% ipython --no-banner

In [1]: import numpy as np

In [2]: import numpy.linalg as la

In [3]: np.set_printoptions(precision=2, suppress=True, linewidth=200, legacy="1.25")

In [4]: mat = np.array([[1, -1, 1, -1], [1, 0, 0, 0], [1, 1, 1, 1]])

In [5]: print(mat)
[[ 1 -1  1 -1]
 [ 1  0  0  0]
 [ 1  1  1  1]]

In [6]: mat.reshape(2, -1)
Out[6]: 
array([[ 1, -1,  1, -1,  1,  0],
       [ 0,  0,  1,  1,  1,  1]])

In [7]: mat.reshape(-1, 2)
Out[7]: 
array([[ 1, -1],
       [ 1, -1],
       [ 1,  0],
       [ 0,  0],
       [ 1,  1],
       [ 1,  1]])

In [8]: T = mat.reshape(3, 2, -1)

In [9]: T[:, 0]
Out[9]: 
array([[ 1, -1],
       [ 1,  0],
       [ 1,  1]])

In [10]: print(T.transpose(1, 0, 2))
[[[ 1 -1]
  [ 1  0]
  [ 1  1]]

 [[ 1 -1]
  [ 0  0]
  [ 1  1]]]

In [11]: T.sum(axis=1)
Out[11]: 
array([[ 2, -2],
       [ 1,  0],
       [ 2,  2]])

In [12]: np.einsum("ihd,ihd->ih", T, T)
Out[12]: 
array([[2, 2],
       [1, 0],
       [2, 2]])

In [13]: J = np.array([[-1.0, -1.0, -1.0, 0.0],
    ...:     [1.0, 0.0, -2.0, 0.0],
    ...:     [3.0, 0.0, -4.0, 0.0],
    ...:     [0.0, 0.0, 0.0, -5.0]])

In [14]: J
Out[14]: 
array([[-1., -1., -1.,  0.],
       [ 1.,  0., -2.,  0.],
       [ 3.,  0., -4.,  0.],
       [ 0.,  0.,  0., -5.]])

In [15]: # 2 blocks once reordered

In [16]: gram = J.T @ J

In [17]: (J @ J.T).shape
Out[17]: (4, 4)

In [18]: np.diag(gram)
Out[18]: array([11.,  1., 21., 25.])

In [19]: la.matrix_rank(gram)
Out[19]: 4

In [20]: la.eigvalsh(gram)[::-1]
Out[20]: array([29.93, 25.  ,  3.03,  0.04])

In [21]: np.allclose(gram, gram.T)
Out[21]: True

In [22]: np.trace(gram), (J ** 2).sum()
Out[22]: (58.0, 58.0)

In [23]: print(round(la.eigvals(J).sum().real, 2))
-10.0

In [24]: np.round(la.det(2 * J), 2), np.round(la.det(J), 2)
Out[24]: (-160.0, -10.0)

In [25]: np.round(la.det(J[::-1]), 2)
Out[25]: -10.0

In [26]: np.einsum("ij,ji->", J, J)
Out[26]: 34.0

In [27]: print(np.einsum("ii->", J))
-10.0

In [28]: la.eigvals(J)
Out[28]: array([-2.61+1.53j, -2.61-1.53j,  0.22+0.j  , -5.  +0.j  ])

In [29]: print(np.round(la.det(J.T), 2))
-10.0
